$ python -q
>>> import numpy as np
>>> np.set_printoptions(suppress=True, linewidth=140)
>>> rd = lambda a: np.round(a, 2) + 0
>>> A = np.load("case15.npy")
>>> rd(A)
array([[  5.48,   0.22,  -1.96,   6.98,  -5.42, -10.14],
       [ -6.66, -11.31,   2.14,   1.58,  -5.56,  -4.37],
       [  3.52,   0.37,  12.94,   9.79,   7.22,   1.69],
       [ -1.03,   0.41,   1.7 , -12.34,   4.97, -10.24],
       [  9.69, -11.18,  -5.03,  -2.19,   6.77,   3.91]])
>>> other = A / np.linalg.norm(A, axis=1, keepdims=True)
>>> gram = other @ other.T
>>> rd(np.linalg.norm(other, axis=1))
array([1., 1., 1., 1., 1.])
>>> rd(A.ravel(order="F"))
array([  5.48,  -6.66,   3.52,  -1.03,   9.69,   0.22, -11.31,   0.37,   0.41, -11.18,  -1.96,   2.14,  12.94,   1.7 ,  -5.03,   6.98,
         1.58,   9.79, -12.34,  -2.19,  -5.42,  -5.56,   7.22,   4.97,   6.77, -10.14,  -4.37,   1.69, -10.24,   3.91])
>>> blk = A.reshape(5, 2, -1)
>>> rd(np.einsum("ihd,ihd->ih", blk, blk))
array([[ 33.88, 180.83],
       [176.87,  52.57],
       [180.02, 150.81],
       [  4.09, 281.92],
       [244.32,  65.88]])
>>> rd(np.swapaxes(blk, 1, 2)[1])
array([[ -6.66,   1.58],
       [-11.31,  -5.56],
       [  2.14,  -4.37]])
>>> rd(blk.transpose(1, 0, 2))
array([[[  5.48,   0.22,  -1.96],
        [ -6.66, -11.31,   2.14],
        [  3.52,   0.37,  12.94],
        [ -1.03,   0.41,   1.7 ],
        [  9.69, -11.18,  -5.03]],

       [[  6.98,  -5.42, -10.14],
        [  1.58,  -5.56,  -4.37],
        [  9.79,   7.22,   1.69],
        [-12.34,   4.97, -10.24],
        [ -2.19,   6.77,   3.91]]])
>>> W1 = np.array([[2, 3, 1, 0, 1, 0],
...     [3, 3, 0, 0, 3, 1],
...     [0, 0, 1, 3, 1, 2],
...     [2, 2, 0, 1, 1, 0],
...     [0, 2, 3, 0, 3, 3],
...     [3, 0, 0, 0, 3, 3]])
>>> c = np.array([2, 2, 2, 0, 2, -2])
>>> H = np.maximum(A @ W1 + c, 0)
>>> (H > 0).mean(axis=0)
array([0.2, 0.6, 0.6, 0.6, 0.4, 0.4])
>>> np.linalg.matrix_rank(H)
np.int64(5)
>>> rd(H)
array([[ 0.  , 22.19,  0.  ,  1.09,  0.  ,  0.  ],
       [ 0.  ,  0.  ,  0.  ,  8.  ,  0.  ,  0.  ],
       [34.8 , 47.69, 40.12, 48.61, 56.09, 50.98],
       [ 0.  ,  0.  , 17.59,  0.  ,  0.  ,  0.  ],
       [ 0.  ,  6.66, 26.95,  0.  ,  2.95,  8.78]])
>>> Z = np.array([[0, 2, 1],
...     [-2, 1, 5],
...     [1, -4, -4],
...     [4, 3, 0],
...     [-1, -3, 4],
...     [0, 2, 0]])
>>> W1 @ Z
array([[ -6,   0,  17],
       [ -9,   2,  30],
       [ 12,   6,   0],
       [ -1,   6,  16],
       [ -4, -13,  10],
       [ -3,   3,  15]])
>>> gram = A.T @ A
>>> np.linalg.matrix_rank(gram)
np.int64(5)
>>> rd(np.linalg.svd(A, compute_uv=False) ** 2)
array([400.  , 324.  , 262.44, 212.58, 172.19])
>>> f = np.array([0, 4, -2])
>>> rd(np.convolve(A[3], f))
array([  0.  ,  -4.11,   3.68,   5.97, -52.75,  44.57, -50.92,  20.49])
>>> rd(np.correlate(A[3], A[0], "full"))
array([ 10.41,   1.44, -26.56, 120.76,  27.26, -18.04, 117.01, -74.6 , -46.4 ,  25.01, -56.09])
>>> rd(np.cross(A[3, :3], A[0, :3]))
array([-1.17,  7.27, -2.45])
>>> data = np.load("mat.npy")
>>> data
array([[ 1.35, -0.28, -0.36, -0.04, -0.41, -0.05],
       [-0.28, -0.21,  0.31, -0.13, -1.02, -1.04],
       [-0.36,  0.31,  1.64,  0.11,  0.18,  0.4 ],
       [-0.04, -0.13,  0.11,  1.8 , -0.46, -0.42],
       [-0.41, -1.02,  0.18, -0.46,  0.59, -1.17],
       [-0.05, -1.04,  0.4 , -0.42, -1.17,  0.84]])
>>> f = np.array([1, 3, 2, -3, -2, -4])
>>> other = data + np.outer(f, np.eye(6)[5])
>>> np.linalg.matrix_rank(np.linalg.inv(other) - np.linalg.inv(data), tol=1e-8)
np.int64(1)
>>> other
array([[ 1.35, -0.28, -0.36, -0.04, -0.41,  0.95],
       [-0.28, -0.21,  0.31, -0.13, -1.02,  1.96],
       [-0.36,  0.31,  1.64,  0.11,  0.18,  2.4 ],
       [-0.04, -0.13,  0.11,  1.8 , -0.46, -3.42],
       [-0.41, -1.02,  0.18, -0.46,  0.59, -3.17],
       [-0.05, -1.04,  0.4 , -0.42, -1.17, -3.16]])
>>> np.allclose(other, other.T)
False
>>> np.trace(other)
np.float64(2.01)
>>> rd(np.linalg.det(other))
np.float64(22.18)
>>> other = data / np.sqrt((data ** 2).mean(axis=1, keepdims=True))
>>> np.linalg.matrix_rank(other) == np.linalg.matrix_rank(data)
np.True_
>>> np.linalg.matrix_rank(data - data.mean(axis=1, keepdims=True))
np.int64(5)
>>> vals, evecs = np.linalg.eigh(data)
>>> vec = np.array([-2, -3, 2, 3, 2, 3])
>>> vec @ data @ vec
np.float64(50.09)
>>> mat = np.loadtxt("x.csv", delimiter=",")
>>> mat
array([[ 0., -4.,  5., -6., -9., -8., -1.,  1.],
       [ 1., -5., -7., -4., -3.,  2., -2.,  0.],
       [-5.,  8.,  8.,  0.,  6.,  2.,  2., -3.],
       [-1., -4., -7., -5.,  9.,  7.,  2.,  1.],
       [-2., -1., -2.,  2.,  4.,  2., -1.,  3.],
       [ 5., -1., -2., -1., -3., -2., -1., -2.],
       [ 0.,  0.,  0.,  0.,  0.,  0.,  2.,  0.],
       [ 0.,  0.,  0.,  0.,  0.,  0.,  0., -2.]])
>>> rng = np.random.default_rng(378353)
>>> lab = rng.permutation(8)
>>> lab
array([7, 6, 1, 4, 0, 3, 2, 5])
>>> other = mat[lab][:, lab]
>>> np.trace(other)
np.float64(0.0)
>>> np.diag(other)
array([-2.,  2., -5.,  4.,  0., -5.,  8., -2.])
>>> np.allclose(other, mat)
False
>>> other = mat / np.linalg.norm(mat, axis=1, keepdims=True)
>>> gram = other @ other.T
>>> np.argwhere(np.triu(np.abs(gram) > 0.95, 1))
array([], shape=(0, 2), dtype=int64)
>>> rd(np.degrees(np.arccos(np.clip(gram[5, 7], -1, 1))))
np.float64(73.4)
>>> (gram - 2 * np.eye(8)).round(6).argmax(axis=1)
array([5, 5, 7, 4, 3, 1, 2, 5])
>>> rd(np.linalg.norm(other, axis=1))
array([1., 1., 1., 1., 1., 1., 1., 1.])
>>> (np.abs(gram) > 0.9).astype(int)
array([[1, 0, 0, 0, 0, 0, 0, 0],
       [0, 1, 0, 0, 0, 0, 0, 0],
       [0, 0, 1, 0, 0, 0, 0, 0],
       [0, 0, 0, 1, 0, 0, 0, 0],
       [0, 0, 0, 0, 1, 0, 0, 0],
       [0, 0, 0, 0, 0, 1, 0, 0],
       [0, 0, 0, 0, 0, 0, 1, 0],
       [0, 0, 0, 0, 0, 0, 0, 1]])
>>> gram = mat.T @ mat
>>> np.trace(gram), (mat ** 2).sum()
(np.float64(864.0), np.float64(864.0))
>>> np.allclose(gram, gram.T)
True
>>> rd(np.linalg.svd(mat, compute_uv=False) ** 2)
array([399.  , 328.88,  78.09,  38.19,  12.88,   5.19,   1.66,   0.11])
>>> (mat @ mat.T).shape
(8, 8)
>>> rd(np.linalg.eigvalsh(gram)[::-1])
array([399.  , 328.88,  78.09,  38.19,  12.88,   5.19,   1.66,   0.11])
>>> np.diag(gram)
array([ 56., 123., 195.,  82., 232., 129.,  19.,  28.])
>>> gram
array([[ 56., -44., -46.,  -8., -65., -29., -17.,  -2.],
       [-44., 123., 111.,  63.,  62.,  10.,  24., -33.],
       [-46., 111., 195.,  31., -41., -87.,  15., -28.],
       [ -8.,  63.,  31.,  82.,  32.,  11.,   3.,  -3.],
       [-65.,  62., -41.,  32., 232., 155.,  44.,   0.],
       [-29.,  10., -87.,  11., 155., 129.,  22.,   3.],
       [-17.,  24.,  15.,   3.,  44.,  22.,  19.,  -6.],
       [ -2., -33., -28.,  -3.,   0.,   3.,  -6.,  28.]])
>>> np.linalg.matrix_rank(gram)
np.int64(8)
>>> np.count_nonzero(mat)
np.int64(47)
>>> rd(np.linalg.svd(mat, compute_uv=False))
array([19.98, 18.14,  8.84,  6.18,  3.59,  2.28,  1.29,  0.33])
>>> np.unravel_index(np.abs(mat).argmax(), mat.shape)
(np.int64(0), np.int64(4))
>>> mat.shape
(8, 8)
>>> np.diff(mat, axis=0)
array([[  1.,  -1., -12.,   2.,   6.,  10.,  -1.,  -1.],
       [ -6.,  13.,  15.,   4.,   9.,   0.,   4.,  -3.],
       [  4., -12., -15.,  -5.,   3.,   5.,   0.,   4.],
       [ -1.,   3.,   5.,   7.,  -5.,  -5.,  -3.,   2.],
       [  7.,   0.,   0.,  -3.,  -7.,  -4.,   0.,  -5.],
       [ -5.,   1.,   2.,   1.,   3.,   2.,   3.,   2.],
       [  0.,   0.,   0.,   0.,   0.,   0.,  -2.,  -2.]])
>>> np.linalg.matrix_rank(mat)
np.int64(8)
>>> feats = np.load("run19.npy")
>>> feats
array([[ 2.2,  1.8,  0.3, -1.6, -0.6,  1. ,  0.6, -2. , -0.2],
       [-0.8,  1.5, -0.6, -0.7, -0.9, -2.1,  1.4,  0.1,  2.2],
       [-0.9,  0.1, -0.6, -1.1, -0.5, -0.5,  1. ,  0. , -0.4]])
>>> f, r1 = feats[1], feats[2]
>>> f @ f
np.float64(15.77)
>>> f @ r1
np.float64(4.02)
>>> p = (f @ r1) / (f @ f) * f
>>> rd(np.linalg.norm(f + r1) ** 2 + np.linalg.norm(f - r1) ** 2)
np.float64(39.64)
>>> rd((r1 - p) @ f)
np.float64(0.0)
>>> rd(r1 - p)
array([-0.7 , -0.28, -0.45, -0.92, -0.27,  0.04,  0.64, -0.03, -0.96])
>>> np.linalg.matrix_rank(np.outer(f, r1))
np.int64(1)
>>> X = np.load("out15.npy")
>>> X
array([[ -57,    0,    0,    2,    3,    3,    0],
       [   3,   45,    3,    4,    4,    4,    3],
       [   0,    2,    1,    4,    1,    5,    2],
       [   2,    5,    2,  -15,    5,    5,    3],
       [   5,    5,    1,    0, -118,    1,    1],
       [   3,    2,    2,    3,    1, -120,    1],
       [   2,    2,    1,    5,    0,    3,  165]])
>>> q, evecs = np.linalg.qr(X[:, :2])[0], np.linalg.qr(X[:, 2:])[0]
>>> sigma = np.linalg.svd(q.T @ evecs, compute_uv=False)
>>> rd(np.linalg.norm(q @ q.T - evecs @ evecs.T, 2))
np.float64(1.0)
>>> rd(sigma)
array([0.94, 0.2 ])
>>> left, sigma, Vt = np.linalg.svd(X)
>>> np.argmax(sigma[:-1] / (sigma[1:] + 1e-6)) + 1
np.int64(6)
>>> other = left[:, :6] @ np.diag(sigma[:6]) @ Vt[:6]
>>> rd(np.linalg.norm(X - other, 2)), rd(sigma[6])
(np.float64(1.32), np.float64(1.32))
>>> np.linalg.matrix_rank(other)
np.int64(6)
>>> rd(np.abs(X - other).max())
np.float64(1.27)
>>> rd(np.linalg.norm(X - other) / np.linalg.norm(X))
np.float64(0.01)
>>> vec = np.array([-2, -1, -2, -2, -2, 2, 0])
>>> target = X @ vec
>>> target
array([ 110,  -65,   -4,   17,  221, -260,  -12])
>>> rd(np.linalg.solve(X, target + X[:, 0]))
array([-1., -1., -2., -2., -2.,  2.,  0.])
>>> rd(np.linalg.solve(X, X[:, 6]))
array([0., 0., 0., 0., 0., 0., 1.])
>>> Z = np.array([[-0.3, 0.6, -0.7, -0.5, 0.5, 1.9, 0.4, 0.2]])
>>> K = np.array([[-2], [5], [0], [5], [4], [5], [-2], [-5], [3], [-4], [1], [1], [4]]) @ Z + 0.05 * rng.normal(size=(13, 8))
>>> rd(K)
array([[ 0.55, -1.3 ,  1.43,  0.96, -0.98, -3.78, -0.78, -0.3 ],
       [-1.52,  3.01, -3.56, -2.42,  2.47,  9.54,  2.02,  0.98],
       [ 0.  , -0.06, -0.02,  0.03, -0.08,  0.01, -0.03,  0.02],
       [-1.45,  2.98, -3.57, -2.54,  2.56,  9.5 ,  2.09,  0.98],
       [-1.21,  2.3 , -2.81, -1.95,  1.95,  7.66,  1.58,  0.78],
       [-1.45,  2.96, -3.49, -2.46,  2.47,  9.46,  2.01,  0.95],
       [ 0.56, -1.22,  1.49,  1.02, -1.09, -3.71, -0.84, -0.45],
       [ 1.48, -2.95,  3.47,  2.52, -2.47, -9.41, -2.03, -1.04],
       [-0.86,  1.84, -2.15, -1.63,  1.44,  5.69,  1.15,  0.62],
       [ 1.27, -2.45,  2.8 ,  1.94, -2.11, -7.62, -1.69, -0.84],
       [-0.26,  0.67, -0.66, -0.5 ,  0.51,  1.91,  0.42,  0.15],
       [-0.24,  0.57, -0.72, -0.5 ,  0.44,  1.85,  0.47,  0.26],
       [-1.21,  2.43, -2.73, -1.94,  2.01,  7.61,  1.62,  0.77]])
>>> other = np.c_[K[:, :1] @ np.array([[6]]), np.array([-1, -2, 0, 1, 1, 1, 3, -2, 3, -3, 3, 2, 0])]
>>> rd(other)
array([[ 3.29, -1.  ],
       [-9.13, -2.  ],
       [ 0.01,  0.  ],
       [-8.69,  1.  ],
       [-7.29,  1.  ],
       [-8.68,  1.  ],
       [ 3.36,  3.  ],
       [ 8.87, -2.  ],
       [-5.17,  3.  ],
       [ 7.61, -3.  ],
       [-1.57,  3.  ],
       [-1.45,  2.  ],
       [-7.26,  0.  ]])
>>> rd(np.linalg.norm(other - K @ np.linalg.lstsq(K, other)[0], axis=0))
array([0.  , 4.49])
>>> rd(np.linalg.lstsq(K, other[:, 0])[0])
array([6., 0., 0., 0., 0., 0., 0., 0.])
>>> rd(np.linalg.norm(mat[2], 1)), rd(np.linalg.norm(mat[2], np.inf))
(np.float64(34.0), np.float64(8.0))
>>> rd(np.linalg.norm(mat, axis=1))
array([14.97, 10.39, 14.35, 15.03,  6.56,  7.  ,  2.  ,  2.  ])
>>> rd(np.linalg.norm(mat, 1)), rd(np.linalg.norm(mat, np.inf))
(np.float64(34.0), np.float64(36.0))
>>> rd(np.linalg.norm(mat, axis=0))
array([ 7.48, 11.09, 13.96,  9.06, 15.23, 11.36,  4.36,  5.29])
